$ python3 -q
>>> import numpy as np
>>> import numpy.linalg as la
>>> np.set_printoptions(precision=2, suppress=True, linewidth=140, sign=" ")
>>> mat = np.load("sample10.npy")
>>> print(mat)
[[-0.8 -0.6]
 [-0.6  0.8]]
>>> np.all(la.eigvalsh(mat) > 0)
np.False_
>>> print([round(float(la.det(mat[:i, :i])), 2) + 0 for i in range(1, 3)])
[-0.8, -1.0]
>>> P = np.triu(np.array([[0, 0], [-1, 1]]), 1) + np.eye(2)
>>> Y = P @ mat @ la.inv(P)
>>> print(np.trace(Y), np.trace(mat))
0.0 0.0
>>> round(la.det(Y), 2)
np.float64(-1.0)
>>> print(P @ mat - mat @ P)
[[ 0.  0.]
 [ 0.  0.]]
>>> print(np.poly(Y))
[ 1.  0. -1.]
>>> Y
array([[-0.8, -0.6],
       [-0.6,  0.8]])
>>> la.matrix_rank(Y)
np.int64(2)
>>> th = np.radians(45)
>>> r_ = np.eye(2)
>>> r_[1, 1] = r_[0, 0] = np.cos(th)
>>> r_[1, 0], r_[0, 1] = -np.sin(th), np.sin(th)
>>> r_
array([[ 0.71,  0.71],
       [-0.71,  0.71]])
>>> Y = mat @ r_.T
>>> np.abs(Y - mat).max(axis=0)
array([ 0.74,  0.74])
>>> round(la.det(r_), 2), round(np.trace(r_), 2)
(np.float64(1.0), np.float64(1.41))
>>> rng = np.random.default_rng(553098)
>>> lab = rng.permutation(2)
>>> Y = r_[:, lab] * rng.choice([-1, 1], 2)
>>> Y
array([[ 0.71, -0.71],
       [-0.71, -0.71]])
>>> U, _, vt = la.svd(r_.T @ Y)
>>> print(lab)
[ 0  1]
>>> np.round(U @ vt, 2) + 0
array([[ 1.,  0.],
       [ 0., -1.]])
>>> np.round(la.lstsq(r_, Y)[0], 2) + 0
array([[ 1.,  0.],
       [ 0., -1.]])
>>> evals, vecs = la.eigh(Y)
>>> np.abs(vecs[:, -1]).round(6).argmax()
np.int64(0)
>>> np.round(vecs.T @ vecs, 2) + 0
array([[ 1.,  0.],
       [ 0.,  1.]])
>>> evals.sum(), np.trace(Y)
(np.float64(0.0), np.float64(0.0))
